In [1]: import numpy as np

In [2]: import numpy.linalg as la

In [3]: np.set_printoptions(precision=2, suppress=True, linewidth=160, legacy="1.25")

In [4]: tidy = lambda a: np.round(a, 2) + 0

In [5]: M = np.loadtxt("sample11.csv", delimiter=",")

In [6]: M
Out[6]: 
array([[1., 1., 1., 3.],
       [3., 1., 1., 1.],
       [1., 3., 1., 1.],
       [1., 1., 3., 1.]])

In [7]: tidy(np.poly(M))
Out[7]: array([  1.,  -4.,  -8., -16., -48.])

In [8]: tidy(la.det(M[::-1]))
Out[8]: -48.0

In [9]: np.einsum("ij,ji->", M, M)
Out[9]: 32.0

In [10]: np.einsum("ii->", M)
Out[10]: 4.0

In [11]: rng = np.random.default_rng(816277)

In [12]: lab = rng.permutation(4)

In [13]: lab
Out[13]: array([0, 1, 3, 2])

In [14]: out = M[lab][:, lab]

In [15]: out
Out[15]: 
array([[1., 1., 3., 1.],
       [3., 1., 1., 1.],
       [1., 1., 1., 3.],
       [1., 3., 1., 1.]])

In [16]: np.allclose(out, M)
Out[16]: False

In [17]: tidy(la.det(out)), tidy(la.det(M[lab]))
Out[17]: (-48.0, 48.0)

In [18]: (M @ M)[0]
Out[18]: array([ 8.,  8., 12.,  8.])

In [19]: M @ np.ones(4)
Out[19]: array([6., 6., 6., 6.])

In [20]: r0 = np.array([1, 1, 2, 1])

In [21]: out = M + np.outer(r0, np.eye(4)[0])

In [22]: out
Out[22]: 
array([[2., 1., 1., 3.],
       [4., 1., 1., 1.],
       [3., 3., 1., 1.],
       [2., 1., 3., 1.]])

In [23]: la.matrix_rank(la.inv(out) - la.inv(M), tol=1e-8)
Out[23]: 1

In [24]: A = np.array([[3.0, 1.0, -0.3],
    ...:     [-1.8, -2.3, 1.0],
    ...:     [-0.9, 0.3, -3.1],
    ...:     [-0.3, 0.3, -0.5],
    ...:     [1.5, 1.0, -1.9]])

In [25]: out = np.array([[3, 2], [3, 2], [4, 3]])

In [26]: la.matrix_rank(np.vstack([A, out.T]))
Out[26]: 3

In [27]: tidy(np.einsum("ik,kj->ij", A, out))
Out[27]: 
array([[ 10.8,   7.1],
       [ -8.3,  -5.2],
       [-14.2, -10.5],
       [ -2. ,  -1.5],
       [ -0.1,  -0.7]])

In [28]: tidy(A @ out)
Out[28]: 
array([[ 10.8,   7.1],
       [ -8.3,  -5.2],
       [-14.2, -10.5],
       [ -2. ,  -1.5],
       [ -0.1,  -0.7]])

In [29]: la.matrix_rank(A @ out)
Out[29]: 2

In [30]: tidy(np.einsum("ij,ij->i", A, A))
Out[30]: array([10.09,  9.53, 10.51,  0.43,  6.86])

In [31]: O = A.astype(float).copy()

In [32]: for j in range(3):
    ...:     O[:, j] -= O[:, :j] @ (O[:, :j].T @ O[:, j])
    ...:     O[:, j] /= la.norm(O[:, j])
    ...: 

In [33]: tidy(O.T @ O)
Out[33]: 
array([[1., 0., 0.],
       [0., 1., 0.],
       [0., 0., 1.]])

In [34]: tidy(O.T @ A)
Out[34]: 
array([[ 3.92,  2.11, -0.67],
       [ 0.  ,  1.74, -2.4 ],
       [ 0.  ,  0.  ,  2.89]])

In [35]: hat = np.triu(np.array([[1, 3, 3, 1], [2, 1, 1, 1], [1, 3, 1, 1], [3, 2, 3, 3]]), 1) + np.eye(4)

In [36]: out = hat @ M @ la.inv(hat)

In [37]: la.matrix_rank(out)
Out[37]: 4

In [38]: np.trace(out), np.trace(M)
Out[38]: (4.0, 4.0)

In [39]: tidy(np.poly(out))
Out[39]: array([  1.,  -4.,  -8., -16., -48.])

In [40]: hat @ M - M @ hat
Out[40]: 
array([[13., 10.,  5.,  4.],
       [ 2., -5., -6., -3.],
       [ 1., -2., -3., -4.],
       [ 0., -3., -4., -5.]])

In [41]: m1 = np.loadtxt("arr.csv", delimiter=",")

In [42]: m1
Out[42]: 
array([[ 1.,  1.,  1.,  1., -1., -1., -1., -1.],
       [ 1.,  1., -1., -1., -1., -1.,  1.,  1.],
       [ 1., -1.,  1., -1., -1.,  1., -1.,  1.],
       [ 1., -1., -1.,  1., -1.,  1.,  1., -1.]])

In [43]: r0, v = m1[2], m1[0]

In [44]: r0 @ r0
Out[44]: 8.0

In [45]: r0 @ v
Out[45]: 0.0

In [46]: p = (r0 @ v) / (r0 @ r0) * r0

In [47]: tidy(la.norm(r0 + v) ** 2 + la.norm(r0 - v) ** 2)
Out[47]: 32.0

In [48]: p
Out[48]: array([ 0., -0.,  0., -0., -0.,  0., -0.,  0.])

In [49]: v - p
Out[49]: array([ 1.,  1.,  1.,  1., -1., -1., -1., -1.])

In [50]: la.matrix_rank(np.outer(r0, v))
Out[50]: 1

In [51]: (v - p) @ r0
Out[51]: 0.0

In [52]: C2 = m1.T @ m1

In [53]: tidy(la.eigvalsh(C2)[::-1])
Out[53]: array([8., 8., 8., 8., 0., 0., 0., 0.])

In [54]: np.trace(C2), (m1 ** 2).sum()
Out[54]: (32.0, 32.0)

In [55]: m1.reshape(2, -1)
Out[55]: 
array([[ 1.,  1.,  1.,  1., -1., -1., -1., -1.,  1.,  1., -1., -1., -1., -1.,  1.,  1.],
       [ 1., -1.,  1., -1., -1.,  1., -1.,  1.,  1., -1., -1.,  1., -1.,  1.,  1., -1.]])

In [56]: blk = m1.reshape(4, 2, -1)

In [57]: blk.sum(axis=1)
Out[57]: 
array([[0., 0., 0., 0.],
       [0., 0., 0., 0.],
       [0., 0., 0., 0.],
       [0., 0., 0., 0.]])

In [58]: np.swapaxes(blk, 1, 2)[2]
Out[58]: 
array([[ 1., -1.],
       [-1.,  1.],
       [ 1., -1.],
       [-1.,  1.]])

In [59]: arr = np.loadtxt("w.csv", delimiter=",")

In [60]: arr
Out[60]: 
array([[0., 1., 1.],
       [1., 0., 1.],
       [1., 1., 0.]])

In [61]: th = np.radians(15)

In [62]: r_ = np.eye(8)

In [63]: r_[1, 1] = r_[7, 7] = np.cos(th)

In [64]: r_[1, 7], r_[7, 1] = -np.sin(th), np.sin(th)

In [65]: tidy(r_)
Out[65]: 
array([[ 1.  ,  0.  ,  0.  ,  0.  ,  0.  ,  0.  ,  0.  ,  0.  ],
       [ 0.  ,  0.97,  0.  ,  0.  ,  0.  ,  0.  ,  0.  , -0.26],
       [ 0.  ,  0.  ,  1.  ,  0.  ,  0.  ,  0.  ,  0.  ,  0.  ],
       [ 0.  ,  0.  ,  0.  ,  1.  ,  0.  ,  0.  ,  0.  ,  0.  ],
       [ 0.  ,  0.  ,  0.  ,  0.  ,  1.  ,  0.  ,  0.  ,  0.  ],
       [ 0.  ,  0.  ,  0.  ,  0.  ,  0.  ,  1.  ,  0.  ,  0.  ],
       [ 0.  ,  0.  ,  0.  ,  0.  ,  0.  ,  0.  ,  1.  ,  0.  ],
       [ 0.  ,  0.26,  0.  ,  0.  ,  0.  ,  0.  ,  0.  ,  0.97]])

In [66]: out = m1 @ r_.T

In [67]: tidy(out)
Out[67]: 
array([[ 1.  ,  1.22,  1.  ,  1.  , -1.  , -1.  , -1.  , -0.71],
       [ 1.  ,  0.71, -1.  , -1.  , -1.  , -1.  ,  1.  ,  1.22],
       [ 1.  , -1.22,  1.  , -1.  , -1.  ,  1.  , -1.  ,  0.71],
       [ 1.  , -0.71, -1.  ,  1.  , -1.  ,  1.  ,  1.  , -1.22]])

In [68]: tidy(la.det(arr))
Out[68]: 2.0

In [69]: np.trace(arr)
Out[69]: 0.0

In [70]: arr @ arr
Out[70]: 
array([[2., 1., 1.],
       [1., 2., 1.],
       [1., 1., 2.]])

In [71]: np.allclose(arr, arr.T)
Out[71]: True

In [72]: tidy(np.sort(np.abs(la.eigvals(arr))))
Out[72]: array([1., 1., 2.])

In [73]: (arr - arr.T) / 2
Out[73]: 
array([[0., 0., 0.],
       [0., 0., 0.],
       [0., 0., 0.]])

In [74]: (arr + arr.T) / 2
Out[74]: 
array([[0., 1., 1.],
       [1., 0., 1.],
       [1., 1., 0.]])

In [75]: Uu, s = la.svd(m1)
---------------------------------------------------------------------------
ValueError                                Traceback (most recent call last)
Cell In[75], line 1
----> 1 Uu, s = la.svd(m1)

ValueError: too many values to unpack (expected 2)

In [76]: Uu, s, Vt = la.svd(m1, full_matrices=False)

In [77]: Uu.shape, s.shape, Vt.shape
Out[77]: ((4, 4), (4,), (4, 8))

In [78]: tidy(Uu.T @ m1 @ Vt.T)
Out[78]: 
array([[2.83, 0.  , 0.  , 0.  ],
       [0.  , 2.83, 0.  , 0.  ],
       [0.  , 0.  , 2.83, 0.  ],
       [0.  , 0.  , 0.  , 2.83]])

In [79]: tidy(Uu.T @ Uu)
Out[79]: 
array([[1., 0., 0., 0.],
       [0., 1., 0., 0.],
       [0., 0., 1., 0.],
       [0., 0., 0., 1.]])

In [80]: np.allclose(Uu * s @ Vt, m1)
Out[80]: True

In [81]: np.trace(arr @ arr @ arr) // 6
Out[81]: 1.0

In [82]: arr.sum(axis=0)
Out[82]: array([2., 2., 2.])

In [83]: low = np.diag(arr.sum(axis=1)) - arr

In [84]: tidy(la.eigvalsh(low))
Out[84]: array([0., 3., 3.])

In [85]: la.matrix_rank(low)
Out[85]: 2

In [86]: round(la.det(low[1:, 1:]))
Out[86]: 3

In [87]: low @ np.ones(3)
Out[87]: array([0., 0., 0.])

In [88]: Z = np.array([[3, -3, 1]])

In [89]: feats = rng.normal(size=(21, 1)) @ Z + np.array([-4, 5, 3])

In [90]: tidy(feats)
Out[90]: 
array([[ -1.09,   2.09,   3.97],
       [ -7.75,   8.75,   1.75],
       [ -3.24,   4.24,   3.25],
       [ -2.35,   3.35,   3.55],
       [ -2.44,   3.44,   3.52],
       [ -1.42,   2.42,   3.86],
       [ -1.97,   2.97,   3.68],
       [ -2.63,   3.63,   3.46],
       [ -2.52,   3.52,   3.49],
       [ -2.03,   3.03,   3.66],
       [ -7.4 ,   8.4 ,   1.87],
       [ -5.81,   6.81,   2.4 ],
       [ -3.48,   4.48,   3.17],
       [ -6.84,   7.84,   2.05],
       [  0.22,   0.78,   4.41],
       [ -0.72,   1.72,   4.09],
       [ -6.53,   7.53,   2.16],
       [-10.5 ,  11.5 ,   0.83],
       [-10.5 ,  11.5 ,   0.83],
       [ -3.33,   4.33,   3.22],
       [ -4.8 ,   5.8 ,   2.73]])

In [91]: cen = feats - feats.mean(axis=0)

In [92]: Uu, s, Vt = la.svd(cen, full_matrices=False)

In [93]: tidy(Vt[0] * np.sign(Vt[0, np.abs(Vt[0]).argmax()]))
Out[93]: array([ 0.69, -0.69,  0.23])

In [94]: lab = feats[:, 2] > np.median(feats[:, 2])

In [95]: r0 = feats[lab].mean(axis=0) - feats[~lab].mean(axis=0)

In [96]: lab.astype(int)
Out[96]: array([1, 0, 0, 1, 1, 1, 1, 1, 1, 1, 0, 0, 0, 0, 1, 1, 0, 0, 0, 0, 0])

In [97]: ((feats - feats.mean(axis=0)) @ r0 > 0).astype(int)
Out[97]: array([1, 0, 1, 1, 1, 1, 1, 1, 1, 1, 0, 0, 1, 0, 1, 1, 0, 0, 0, 1, 0])

In [98]: np.argsort(-np.abs(r0).round(6), kind="stable")
Out[98]: array([0, 1, 2])

In [99]: tidy((((feats - feats.mean(axis=0)) @ r0 > 0) == lab).mean())
Out[99]: 0.86

In [100]: cen = feats - feats.mean(axis=0)

In [101]: vecs = la.svd(cen)[2][:2]

In [102]: out = cen - cen @ vecs.T @ vecs

In [103]: tidy((cen @ vecs.T).std(axis=0))
Out[103]: array([4.37, 0.  ])

In [104]: la.norm(out, axis=1).round(6).argmax()
Out[104]: 0

In [105]: tidy(np.diag(vecs.T @ vecs))
Out[105]: array([1.  , 0.93, 0.08])

In [106]: tidy(np.cov(cen @ vecs.T, rowvar=False))
Out[106]: 
array([[20.07,  0.  ],
       [ 0.  ,  0.  ]])
